$ python -q
>>> import numpy as np
>>> import numpy.linalg as la
>>> np.set_printoptions(precision=4, suppress=True, linewidth=200)
>>> F = np.load("w.npy")
>>> print(F)
[[-3.8281 -0.9587 -3.1534  3.4819  0.4022  0.0546  1.535  -5.7265]
 [-0.4343  2.6503  0.2368 -3.0041 -0.444   1.7359  1.0212  0.0907]
 [-3.2423  0.6538 -4.699  -3.6439  2.3505 -0.449   0.2527  0.1878]
 [ 0.2038 -0.8342 -1.3372 -2.1216  1.6292 -1.4348 -0.6629  2.6042]
 [ 1.8873  2.0125  3.432  -2.5614 -1.3482  1.6394  0.9665  1.5438]
 [ 1.2899 -1.6113  0.5649 -3.9696  1.7736 -1.9517  0.3198  4.1295]
 [-0.2592  0.6702 -2.3587 -3.1627  1.7984 -0.6603 -1.0956  2.9078]
 [ 2.1738  1.1059  2.1085 -4.4769  0.3536  0.0352  0.1067  4.1718]
 [ 4.2189  0.9617  2.9188 -0.5559 -1.2554 -0.1198 -2.7044  4.6182]
 [ 0.4129 -0.911  -1.4838  0.8145  1.0401 -1.3691 -1.9229  1.6125]
 [-3.1919  0.6816 -4.6922 -3.4793  2.6287 -0.2598  0.2333  0.395 ]
 [-2.5908 -0.0123 -0.425  -3.2706  0.7678  0.9826  3.588  -2.1199]
 [ 2.0318  0.8754  1.9985  2.3401 -1.7704  0.6952 -1.6268  0.4711]
 [ 3.2558  1.9417  4.5327 -0.2872 -2.3985  1.6924 -0.0529  1.3714]
 [-1.5722 -3.5426 -0.6025  4.7538  0.0811 -1.127   0.9895 -3.8076]]
>>> G = F.T @ F
>>> print(la.svd(F, compute_uv=False) ** 2)
[290.3759 203.4049  78.8334  27.6424   0.2062   0.1573   0.0376   0.0108]
>>> print(np.allclose(G, G.T))
True
>>> print(round(np.trace(G), 4), round((F ** 2).sum(), 4))
600.6686 600.6686
>>> print(la.matrix_rank(G))
8
>>> print((F @ F.T).shape)
(15, 15)
>>> x0 = np.array([0, -3, 1, -4, 5, -4, 2, -5])
>>> y = F @ x0
>>> print(np.round(la.pinv(F) @ F, 4) + 0)
[[1. 0. 0. 0. 0. 0. 0. 0.]
 [0. 1. 0. 0. 0. 0. 0. 0.]
 [0. 0. 1. 0. 0. 0. 0. 0.]
 [0. 0. 0. 1. 0. 0. 0. 0.]
 [0. 0. 0. 0. 1. 0. 0. 0.]
 [0. 0. 0. 0. 0. 1. 0. 0.]
 [0. 0. 0. 0. 0. 0. 1. 0.]
 [0. 0. 0. 0. 0. 0. 0. 1.]]
>>> print(np.round(la.lstsq(F, y)[0], 4) + 0)
[ 0. -3.  1. -4.  5. -4.  2. -5.]
>>> print(np.round(la.solve(F.T @ F, F.T @ y), 4) + 0)
[ 0. -3.  1. -4.  5. -4.  2. -5.]
>>> rng = np.random.default_rng(42)
>>> y = y + 0.02 * rng.normal(size=15)
>>> print(y)
[ 19.2963  -3.2932  21.0451   9.209  -11.4835  17.9181   3.1871  -2.3263 -32.0406  -3.2573  19.8721  30.394  -27.2287 -25.846   16.95  ]
>>> beta, *_ = la.lstsq(F, y)
>>> print([round(float(la.norm(la.solve(F.T @ F + lam * np.eye(8), F.T @ y))), 2) for lam in (0, 1, 10, 100)])
[9.88, 7.28, 6.07, 3.28]
>>> print(beta)
[ 0.1286 -3.0764  0.9559 -4.0735  5.032  -3.9202  1.9321 -5.11  ]
>>> print(beta.round())
[ 0. -3.  1. -4.  5. -4.  2. -5.]
>>> x0 = np.array([4, 1, -5, 1, -1, 5, -3, 0])
>>> print(np.sign((F @ x0).round(6)))
[-1.  1.  1. -1. -1. -1.  1. -1.  1.  1.  1. -1.  1.  1. -1.]
>>> J = np.load("dump.npy")
>>> print(J)
[[5. 0. 4. 4. 4.]
 [0. 5. 0. 0. 0.]
 [4. 0. 5. 4. 4.]
 [4. 0. 4. 5. 4.]
 [4. 0. 4. 4. 5.]]
>>> evals, vecs = la.eigh(J)
>>> print((evals > 1e-8).sum(), (evals < -1e-8).sum())
5 0
>>> print(la.eigvalsh(J @ J))
[  1.   1.   1.  25. 289.]
>>> print(np.abs(vecs[:, -1]).round(6).argmax())
0
>>> print(np.unique(evals.round(6) + 0, return_counts=True)[1])
[3 1 1]
>>> print(np.round(vecs.T @ vecs, 4) + 0)
[[1. 0. 0. 0. 0.]
 [0. 1. 0. 0. 0.]
 [0. 0. 1. 0. 0.]
 [0. 0. 0. 1. 0.]
 [0. 0. 0. 0. 1.]]
>>> print(la.eigvalsh(J + 3 * np.eye(5)))
[ 4.  4.  4.  8. 20.]
>>> print(evals)
[ 1.  1.  1.  5. 17.]
>>> print(np.round(np.abs(vecs[:, -1]), 4) + 0)
[0.5 0.  0.5 0.5 0.5]
>>> evals, vecs = la.eig(J)
>>> print(np.sort(la.eigvals(J @ J)))
[  1.   1.   1.  25. 289.]
>>> print(evals)
[ 1. 17.  1.  1.  5.]
>>> print(np.round(J @ vecs[:, 0] - evals[0] * vecs[:, 0], 4) + 0)
[0. 0. 0. 0. 0.]
>>> C = np.array([[1, 1, 1, -2, 0, 0], [1, -2, -1, 2, 0, 2], [-2, 0, 2, 1, 1, -1]])
>>> mat = rng.normal(size=(40, 3)) @ C + np.array([7, 4, 3, 3, -5, -9])
>>> print(mat)
[[  8.4272   2.4032  -0.1458   4.4972  -5.9589  -7.3036]
 [  8.1982   4.9783   3.5587   0.9584  -5.1849  -8.915 ]
 [  7.8507   0.874    0.7875   6.6524  -5.1545  -6.4004]
 [  5.1549   4.2759   3.9884   3.6847  -4.4677 -10.2366]
 [  6.9165   3.54     3.8144   3.5254  -4.5692  -8.6054]
 [  9.7597   6.9545   4.5236  -2.6084  -5.5122  -9.3006]
 [  4.5443   1.9543   3.8282   6.9885  -3.871   -8.897 ]
 [  7.6949   5.5664   2.0772   0.7231  -5.8245  -9.8558]
 [  7.3075   3.1641   3.9936   3.7285  -4.4568  -8.0566]
 [  6.3333   2.8702   2.3357   4.912   -4.8833  -8.6524]
 [  7.6429   2.4758   2.7945   4.5291  -4.7764  -7.4807]
 [  7.1683   4.5438   4.1896   2.0665  -4.7109  -9.154 ]
 [  6.8135   7.5456   4.4491  -1.4966  -5.3197 -11.5946]
 [  6.441    4.8074   2.6182   2.3878  -5.2751 -10.0026]
 [  5.6926   7.2266   7.2973  -0.7533  -4.0317 -11.6999]
 [  4.6567   2.9869   1.9775   5.8587  -4.8372  -9.8325]
 [  6.7108   3.1638   4.4617   4.0434  -4.2067  -8.3709]
 [  4.473    4.576    4.8296   3.6307  -4.142  -10.7827]
 [  7.7996   6.3601   1.8178  -0.3021  -6.1333 -10.4181]
 [  6.2929   2.0862   1.8682   5.9757  -4.8576  -8.1481]
 [  6.9462   5.545    4.4348   0.9231  -4.8415 -10.013 ]
 [  6.4027   5.2443   4.8485   1.5869  -4.5432 -10.0755]
 [  6.7385   4.0642   1.9377   3.216   -5.3817  -9.3444]
 [  7.2299   1.8302   0.3784   5.8962  -5.4694  -7.5567]
 [  6.6002   3.051    3.4248   4.383   -4.5535  -8.485 ]
 [  8.4135   4.8624   2.9173   1.049   -5.4233  -8.7737]
 [  8.1272   7.295    1.7134  -1.6623  -6.4471 -10.9276]
 [  3.8805   4.6718   3.4741   4.0507  -4.6002 -11.3943]
 [  3.1179   3.8508   5.0711   5.3539  -3.7008 -11.0556]
 [  9.2485   2.1687   0.039    4.2539  -5.9336  -6.5914]
 [  6.5226   5.6946   3.0665   1.1718  -5.339  -10.561 ]
 [  5.2441   8.2949   6.4365  -1.7008  -4.5656 -12.8891]
 [  9.5357   5.426    0.9398  -0.1098  -6.4461  -8.7422]
 [  6.0773   5.1311   4.067    2.0294  -4.7673 -10.2917]
 [  9.1023   0.8183   0.9414   5.9205  -5.2394  -5.5571]
 [  5.7158   2.618    2.2372   5.6255  -4.78    -8.8614]
 [  8.4806   3.689    4.2378   2.3087  -4.6431  -7.6866]
 [  8.554    7.8408   4.3726  -2.9439  -5.6398 -10.7378]
 [  8.437    3.853   -0.2901   2.6968  -6.3767  -8.4029]
 [ 10.3545   5.0796   0.9158  -0.1856  -6.4708  -7.9736]]
>>> r = la.matrix_rank(mat)
>>> print(r)
4
>>> ns = la.svd(mat)[2][r:].T
>>> print([int(la.matrix_rank(mat[:, :j + 1])) for j in range(6)])
[1, 2, 3, 4, 4, 4]
>>> print(ns.shape)
(6, 2)
>>> print(np.allclose(mat @ ns, 0))
True
